% ipython --no-banner

In [1]: import numpy as np

In [2]: from numpy import linalg as LA

In [3]: np.set_printoptions(precision=3, suppress=True, linewidth=160)

In [4]: K = np.load("block18.npy")

In [5]: print(K)
[[0 0 0 0]
 [2 0 0 0]
 [0 0 0 0]]

In [6]: print(LA.svd(K, compute_uv=False))
[2. 0. 0.]

In [7]: W = np.array([[-5, -3], [9, 8], [-8, 7], [3, -2]])

In [8]: coef = np.array([3, 2])

In [9]: act = np.maximum(K @ W + coef, 0)

In [10]: print(act)
[[3 2]
 [0 0]
 [3 2]]

In [11]: print(LA.matrix_rank(act))
1

In [12]: basis = np.array([[1, 1], [2, 0]])

In [13]: print(act @ basis)
[[7 3]
 [0 0]
 [7 3]]

In [14]: print((act @ basis).round(6).argmax(axis=1))
[0 0 0]

In [15]: th = np.radians(120)

In [16]: Rm = np.eye(4)

In [17]: Rm[1, 1] = Rm[2, 2] = np.cos(th)

In [18]: Rm[1, 2], Rm[2, 1] = -np.sin(th), np.sin(th)

In [19]: print(Rm)
[[ 1.     0.     0.     0.   ]
 [ 0.    -0.5   -0.866  0.   ]
 [ 0.     0.866 -0.5    0.   ]
 [ 0.     0.     0.     1.   ]]

In [20]: B = K @ Rm.T

In [21]: print(B)
[[0. 0. 0. 0.]
 [2. 0. 0. 0.]
 [0. 0. 0. 0.]]

In [22]: print(LA.svd(K, compute_uv=False), LA.svd(B, compute_uv=False))
[2. 0. 0.] [2. 0. 0.]

In [23]: f = np.array([0, 2, 2]) + 0.5

In [24]: m1 = np.eye(3) - 2 * np.outer(f, f) / (f @ f)

In [25]: print(m1)
[[ 0.961 -0.196 -0.196]
 [-0.196  0.02  -0.98 ]
 [-0.196 -0.98   0.02 ]]

In [26]: # equal to its transpose

In [27]: rng = np.random.default_rng(23)

In [28]: z = rng.permutation(3)

In [29]: print(z)
[2 1 0]

In [30]: B = m1[z][:, z]

In [31]: print(np.trace(B))
1.0

In [32]: print(np.sort(np.abs(LA.eigvals(B))))
[1. 1. 1.]

In [33]: print(np.allclose(B, m1))
False
